$ python -q
>>> import numpy as np
>>> from numpy import linalg as LA
>>> np.set_printoptions(precision=1, suppress=True, linewidth=140)
>>> data = np.loadtxt("mat.csv", delimiter=",")
>>> data
array([[  1.,   2.,   0.,   2.,   1.,   2.,   0.,   0.,   2.,   1.,   2.,   2.,   2.,   2.,   1.],
       [  0.,  -8.,   1.,   1.,   0.,   0.,   1.,   1.,   0.,   0.,   2.,   1.,   2.,   2.,   1.],
       [  1.,   0.,  20.,   2.,   1.,   1.,   0.,   2.,   2.,   2.,   1.,   2.,   0.,   2.,   2.],
       [  2.,   1.,   0.,   1.,   0.,   1.,   1.,   0.,   1.,   0.,   2.,   2.,   2.,   2.,   0.],
       [  1.,   2.,   2.,   1., -18.,   1.,   2.,   2.,   0.,   1.,   0.,   1.,   2.,   2.,   1.],
       [  0.,   2.,   0.,   2.,   1.,  22.,   1.,   1.,   1.,   0.,   1.,   2.,   1.,   0.,   2.],
       [  2.,   2.,   2.,   2.,   1.,   0.,  22.,   0.,   1.,   0.,   2.,   0.,   2.,   2.,   2.],
       [  2.,   0.,   2.,   0.,   1.,   2.,   1.,  20.,   2.,   0.,   2.,   0.,   0.,   1.,   1.],
       [  1.,   0.,   0.,   0.,   0.,   2.,   2.,   2.,   2.,   0.,   2.,   0.,   1.,   1.,   1.],
       [  0.,   0.,   1.,   0.,   1.,   1.,   2.,   1.,   2.,  22.,   0.,   1.,   2.,   1.,   0.],
       [  1.,   1.,   0.,   0.,   2.,   0.,   1.,   1.,   2.,   0.,   2.,   1.,   0.,   1.,   2.],
       [  2.,   2.,   2.,   1.,   0.,   2.,   0.,   1.,   1.,   2.,   0.,   1.,   2.,   2.,   1.],
       [  1.,   1.,   0.,   1.,   0.,   2.,   0.,   0.,   2.,   1.,   2.,   1.,  22.,   1.,   0.],
       [  2.,   0.,   1.,   0.,   2.,   2.,   0.,   2.,   1.,   2.,   1.,   1.,   1.,  20.,   1.],
       [  2.,   1.,   0.,   0.,   1.,   2.,   1.,   1.,   1.,   1.,   0.,   0.,   0.,   2., -10.]])
>>> f = np.array([2, 2, 2, 0, 2, 1, 2, 1, 1, 2, 1, 0, 2, 2, 0])
>>> Y = data + np.outer(f, np.eye(15)[10])
>>> LA.matrix_rank(Y - data)
np.int64(1)
>>> round(LA.det(Y) / LA.det(data), 1), round(1 + LA.solve(data, f)[10], 1)
(np.float64(0.3), np.float64(0.3))
>>> LA.matrix_rank(LA.inv(Y) - LA.inv(data), tol=1e-8)
np.int64(1)
>>> np.count_nonzero(data)
np.int64(162)
>>> data.shape
(15, 15)
>>> data.mean(axis=0)
array([ 1.2,  0.4,  2.1,  0.9, -0.5,  2.7,  2.3,  2.3,  1.3,  2.1,  1.3,  1. ,  2.6,  2.7,  0.3])
>>> data.sum(axis=1)
array([20.,  4., 38., 15.,  0., 36., 40., 34., 14., 34., 14., 19., 34., 36.,  2.])
>>> LA.svd(data, compute_uv=False)
array([30.1, 22.4, 22.1, 21.7, 20. , 19.2, 18.1, 17.8, 10.7,  8.5,  5.2,  2.1,  1.4,  0.9,  0.3])
>>> data.sum(axis=0)
array([18.,  6., 31., 13., -7., 40., 34., 34., 20., 32., 19., 15., 39., 41.,  5.])
